$ python3 -q
>>> import numpy as np
>>> np.set_printoptions(precision=2, suppress=True, linewidth=120, sign=" ")
>>> def tidy(a):
...     return np.round(a, 2) + 0
... 
>>> E, _ = np.linalg.qr(np.array([[1.1, -1.2, -0.3, -0.3, 0.9],
...     [-0.5, -0.2, -1.8, -0.3, -1.0],
...     [0.9, 0.1, 0.1, 0.6, 0.1],
...     [0.7, 0.9, 0.0, 1.5, 0.8],
...     [0.2, -1.0, -1.1, 1.5, 0.1]]))
>>> print(tidy(E))
[[-0.66 -0.52  0.06  0.41 -0.36]
 [ 0.3  -0.18 -0.84  0.41  0.06]
 [-0.54  0.18 -0.13  0.09  0.81]
 [-0.42  0.61 -0.43 -0.24 -0.46]
 [-0.12 -0.54 -0.3  -0.78  0.08]]
>>> x0 = np.array([2, 0, 2, -3, 0])
>>> rhs = E @ x0
>>> print(tidy(rhs))
[-2.42 -2.31 -1.62 -0.98  1.49]
>>> print(tidy(np.linalg.solve(E, rhs)))
[ 2.  0.  2. -3.  0.]
>>> print(tidy(np.linalg.solve(E, rhs + E[:, 1])))
[ 2.  1.  2. -3.  0.]
>>> x0 = np.array([0, 2, 2, -3, 3])
>>> print(tidy(np.sort(np.abs(np.degrees(np.angle(np.linalg.eigvals(E)))))))
[   0.    101.12  101.12  150.99  150.99]
>>> print([p for p in range(1, 25) if np.allclose(np.linalg.matrix_power(E, p), np.eye(5))])
[]
>>> print(tidy(np.linalg.det(E)))
1.0
>>> print(5 - np.linalg.matrix_rank(E - np.eye(5), tol=1e-8))
1
>>> def softmax(z):
...     e = np.exp(z - z.max(axis=-1, keepdims=True))
...     return e / e.sum(axis=-1, keepdims=True)
... 
>>> print(tidy(softmax(E[3])))
[ 0.14  0.4   0.14  0.17  0.14]
>>> print(tidy(softmax(E[3] + -3)))
[ 0.14  0.4   0.14  0.17  0.14]
>>> S = E @ E.T / np.sqrt(5)
>>> print(tidy(softmax(S)))
[[ 0.28  0.18  0.18  0.18  0.18]
 [ 0.18  0.28  0.18  0.18  0.18]
 [ 0.18  0.18  0.28  0.18  0.18]
 [ 0.18  0.18  0.18  0.28  0.18]
 [ 0.18  0.18  0.18  0.18  0.28]]
>>> Q, R = np.linalg.qr(E)
>>> print(abs(R[0, 0]), tidy(np.linalg.norm(E[:, 0])))
1.0 1.0
>>> print(tidy(np.linalg.norm(E, axis=0)))
[ 1.  1.  1.  1.  1.]
>>> print(tidy(E[:, 3] @ E[:, 4]))
0.0
>>> print(tidy(E @ E.T))
[[ 1.  0.  0.  0.  0.]
 [ 0.  1.  0.  0.  0.]
 [ 0.  0.  1.  0.  0.]
 [ 0.  0.  0.  1.  0.]
 [ 0.  0.  0.  0.  1.]]
>>> print(tidy(np.linalg.svd(E, compute_uv=False)))
[ 1.  1.  1.  1.  1.]
>>> print(tidy(E.T @ E))
[[ 1.  0.  0.  0.  0.]
 [ 0.  1.  0.  0.  0.]
 [ 0.  0.  1.  0.  0.]
 [ 0.  0.  0.  1.  0.]
 [ 0.  0.  0.  0.  1.]]
>>> m1 = np.loadtxt("arr.csv", delimiter=",")
>>> print(m1)
[[ -4.55  -3.44  -6.1  -15.85]
 [ -5.86  -1.78  -5.64 -15.82]
 [ 10.35   4.05  -3.29 -16.74]
 [ 10.     5.48  -0.95 -17.59]
 [  1.53  22.24   8.17  -0.47]
 [  0.95  19.6    8.38  -1.06]
 [  9.34   4.2   -3.89 -17.25]
 [  2.88  20.78   7.83   0.09]
 [  8.53   3.44  -3.3  -16.59]
 [  1.55  20.41   8.51  -0.13]
 [ 11.28   5.06  -4.43 -16.64]
 [  2.26  21.35   8.77  -0.92]
 [  0.28  21.06   7.38  -0.22]
 [  1.16  20.3    7.05  -1.46]
 [ -6.35  -3.37  -3.85 -15.61]
 [  7.67   7.13  -4.22 -16.1 ]
 [  3.22  19.47   8.49  -1.57]
 [  7.99   5.23  -3.59 -13.74]
 [  2.46  21.52   9.3   -0.94]
 [  8.58   6.19  -2.38 -17.01]
 [ -4.86  -5.54  -5.9  -15.26]]
>>> rng = np.random.default_rng(96586)
>>> out = m1 + rng.integers(-2, 3, (21, 3)) @ rng.integers(-2, 3, (3, 4))
>>> print(tidy(out))
[[ -6.55  -2.44  -2.1  -21.85]
 [ -5.86  -0.78  -5.64 -16.82]
 [  8.35   0.05  -5.29 -13.74]
 [ 14.     5.48  -2.95 -11.59]
 [  7.53  28.24   8.17   0.53]
 [ -1.05  17.6    9.38  -2.06]
 [  9.34   4.2    2.11 -21.25]
 [  8.88  27.78  10.83  -1.91]
 [ 10.53   7.44   1.7  -21.59]
 [  1.55  20.41  14.51  -4.13]
 [ 19.28  10.06  -2.43 -13.64]
 [  8.26  24.35   8.77   3.08]
 [  2.28  21.06   6.38   2.78]
 [  3.16  23.3    9.05  -3.46]
 [ -6.35  -6.37  -6.85 -10.61]
 [  7.67   4.13 -10.22  -9.1 ]
 [  9.22  22.47   8.49   2.43]
 [  5.99   3.23   0.41 -16.74]
 [  8.46  27.52   9.3    0.06]
 [  4.58   4.19  -6.38 -17.01]
 [ -2.86  -3.54  -0.9  -18.26]]
>>> print(tidy(np.abs(out - m1).sum(axis=1)))
[ 13.   2.  11.  12.  13.   6.  10.  18.  16.  10.  18.  13.   6.   9.  11.  16.  13.  11.  13.  10.  12.]
>>> print(tidy(out - m1))
[[-2.  1.  4. -6.]
 [ 0.  1.  0. -1.]
 [-2. -4. -2.  3.]
 [ 4.  0. -2.  6.]
 [ 6.  6.  0.  1.]
 [-2. -2.  1. -1.]
 [ 0.  0.  6. -4.]
 [ 6.  7.  3. -2.]
 [ 2.  4.  5. -5.]
 [ 0.  0.  6. -4.]
 [ 8.  5.  2.  3.]
 [ 6.  3.  0.  4.]
 [ 2.  0. -1.  3.]
 [ 2.  3.  2. -2.]
 [ 0. -3. -3.  5.]
 [ 0. -3. -6.  7.]
 [ 6.  3.  0.  4.]
 [-2. -2.  4. -3.]
 [ 6.  6.  0.  1.]
 [-4. -2. -4.  0.]
 [ 2.  2.  5. -3.]]
>>> print(np.linalg.matrix_rank(out - m1, tol=1e-8))
3
>>> hat = m1 @ np.linalg.solve(m1.T @ m1, m1.T)
>>> print(tidy(np.diag(hat)))
[ 0.23  0.31  0.16  0.4   0.15  0.13  0.13  0.12  0.13  0.11  0.22  0.12  0.18  0.14  0.37  0.29  0.15  0.17  0.15
  0.12  0.22]
>>> print(tidy(np.linalg.eigvalsh(hat)))
[ 0.  0.  0.  0.  0.  0.  0.  0.  0.  0.  0.  0.  0.  0.  0.  0.  0.  1.  1.  1.  1.]
>>> gram = np.cov(m1, rowvar=False)
>>> print(tidy(np.corrcoef(m1[:, 0], m1[:, 3])[0, 1]))
-0.27
>>> print(np.argwhere(np.triu(np.abs(np.corrcoef(m1.T)) > 0.8, 1)))
[[ 1  2]
 [ 1  3]
 [ 2  3]]
>>> print(np.median(m1, axis=0))
[  2.46   6.19  -2.38 -15.26]
>>> print(tidy(np.linalg.eigvalsh(gram)[::-1]))
[ 194.43   35.99    0.92    0.76]
>>> print(tidy(np.polyfit(m1[:, 0], m1[:, 3], 1)))
[-0.38 -8.32]
>>> F = np.load("block3.npy")
>>> print(F)
[[-1.5  -0.7  -0.8   0.8 ]
 [ 1.04  0.4   1.2   1.  ]
 [-0.79 -0.3   0.4   1.3 ]
 [ 1.96  0.7  -0.2   1.3 ]
 [-2.24 -0.9   0.   -1.5 ]
 [ 0.55  0.2  -0.8   0.  ]
 [-1.44 -0.7   1.4  -1.  ]
 [ 3.24  1.5   0.    0.3 ]
 [ 1.53  0.7   0.3   1.7 ]
 [-0.48 -0.1  -1.3   1.  ]
 [ 0.38  0.4  -0.2   0.6 ]
 [ 2.61  1.4  -0.2  -0.5 ]
 [ 3.33  1.6   1.1   0.9 ]
 [-4.16 -2.2   0.   -1.5 ]
 [-0.04 -0.4   0.2   0.7 ]
 [ 2.22  1.2  -0.2  -1.4 ]
 [ 1.69  0.8   2.6  -1.9 ]
 [ 0.55  0.3  -0.4   0.3 ]
 [-0.38 -0.2   0.4   0.  ]
 [-0.4  -0.4   0.3   0.5 ]
 [ 0.93  0.4   0.7  -2.8 ]
 [ 1.16  0.7   0.2   1.  ]]
>>> D = np.linalg.norm(m1[:, None] - m1[None], axis=-1)
>>> print(np.linalg.matrix_rank(D ** 2))
6
>>> print(tidy(D[:5, :5]))
[[  0.     2.16  16.94  17.91  33.71]
 [  2.16   0.    17.41  18.15  32.53]
 [ 16.94  17.41   0.     2.89  28.37]
 [ 17.91  18.15   2.89   0.    27.  ]
 [ 33.71  32.53  28.37  27.     0.  ]]
>>> print(D.shape)
(21, 21)
>>> print((D + 1e9 * np.eye(21)).round(6).argmin(axis=1))
[  1   0   6  19  11   9   2   9   6   5   2  18  13   5   1  19  11  15  11   3   0]
>>> hat = F @ np.linalg.solve(F.T @ F, F.T)
>>> print(tidy(np.diag(hat)))
[ 0.08  0.17  0.18  0.23  0.18  0.09  0.2   0.17  0.13  0.14  0.12  0.17  0.22  0.34  0.31  0.23  0.47  0.02  0.02
  0.1   0.32  0.11]
>>> print(tidy(np.trace(hat)))
4.0
>>> print(tidy(np.linalg.eigvalsh(hat)))
[ 0.  0.  0.  0.  0.  0.  0.  0.  0.  0.  0.  0.  0.  0.  0.  0.  0.  0.  1.  1.  1.  1.]
>>> D = np.linalg.norm(F[:, None] - F[None], axis=-1)
>>> print((D + 1e9 * np.eye(22)).round(6).argmin(axis=1))
[  9  21  19   8   6  17   4  11   3   0  17  15   7   4  19  11  20  10  19  14  15   8]
>>> print(D[4].round(6).argsort(kind="stable")[:4])
[  4   6  13  18]
>>> print(np.linalg.matrix_rank(D ** 2))
6
>>> cen = F - F.mean(axis=0)
>>> U, s, Vh = np.linalg.svd(cen, full_matrices=False)
>>> print(np.searchsorted(np.cumsum(s ** 2) / (s ** 2).sum(), 0.9) + 1)
2
>>> print(tidy(cen.mean(axis=0)))
[ 0.  0.  0.  0.]
>>> print(tidy(np.abs(Vh[-1])))
[ 0.45  0.89  0.05  0.03]
>>> print(np.linalg.matrix_rank(cen))
4
>>> print((np.sign(U[:, 0]) == np.sign(U[0, 0])).astype(int))
[ 1  0  1  0  1  0  1  0  0  1  0  0  0  1  1  0  0  0  1  1  0  0]
>>> print(tidy(Vh[0] * np.sign(Vh[0, np.abs(Vh[0]).argmax()])))
[ 0.88  0.43  0.07  0.16]
>>> print(np.abs(Vh[0]).argmax())
0
>>> out = F + rng.integers(-2, 3, (22, 3)) @ rng.integers(-2, 3, (3, 4))
>>> print(tidy(out))
[[-1.5   1.3  -4.8   2.8 ]
 [-0.96  1.4  -1.8   2.  ]
 [-0.79 -2.3   4.4  -0.7 ]
 [ 3.96 -2.3   6.8   0.3 ]
 [-4.24 -0.9  -1.   -0.5 ]
 [-3.45 -0.8  -0.8  -2.  ]
 [-5.44 -0.7  -0.6  -1.  ]
 [-0.76  0.5   0.   -0.7 ]
 [ 5.53  0.7   2.3   2.7 ]
 [ 1.52  0.9  -2.3   3.  ]
 [ 2.38  1.4  -1.2   0.6 ]
 [ 4.61  0.4   2.8   0.5 ]
 [ 3.33  2.6  -0.9  -0.1 ]
 [-2.16  0.8  -5.    1.5 ]
 [ 1.96 -1.4   3.2   2.7 ]
 [-1.78 -0.8   1.8  -5.4 ]
 [-2.31 -2.2   6.6  -5.9 ]
 [ 0.55  2.3  -4.4   2.3 ]
 [ 3.62  1.8  -1.6   2.  ]
 [ 1.6   0.6  -0.7   1.5 ]
 [-3.07  1.4  -3.3  -4.8 ]
 [ 3.16 -0.3   3.2   2.  ]]
>>> print(np.linalg.matrix_rank(out - F, tol=1e-8))
3
>>> print(np.abs(out - F).sum(axis=1))
[  8.   7.   8.  13.   4.   7.   6.   6.   7.   6.   4.   7.   4.  13.   8.  12.  15.   8.  10.   5.  11.   7.]
>>> print(tidy(out - F))
[[ 0.  2. -4.  2.]
 [-2.  1. -3.  1.]
 [ 0. -2.  4. -2.]
 [ 2. -3.  7. -1.]
 [-2.  0. -1.  1.]
 [-4. -1.  0. -2.]
 [-4.  0. -2.  0.]
 [-4. -1.  0. -1.]
 [ 4.  0.  2.  1.]
 [ 2.  1. -1.  2.]
 [ 2.  1. -1.  0.]
 [ 2. -1.  3.  1.]
 [ 0.  1. -2. -1.]
 [ 2.  3. -5.  3.]
 [ 2. -1.  3.  2.]
 [-4. -2.  2. -4.]
 [-4. -3.  4. -4.]
 [ 0.  2. -4.  2.]
 [ 4.  2. -2.  2.]
 [ 2.  1. -1.  1.]
 [-4.  1. -4. -2.]
 [ 2. -1.  3.  1.]]
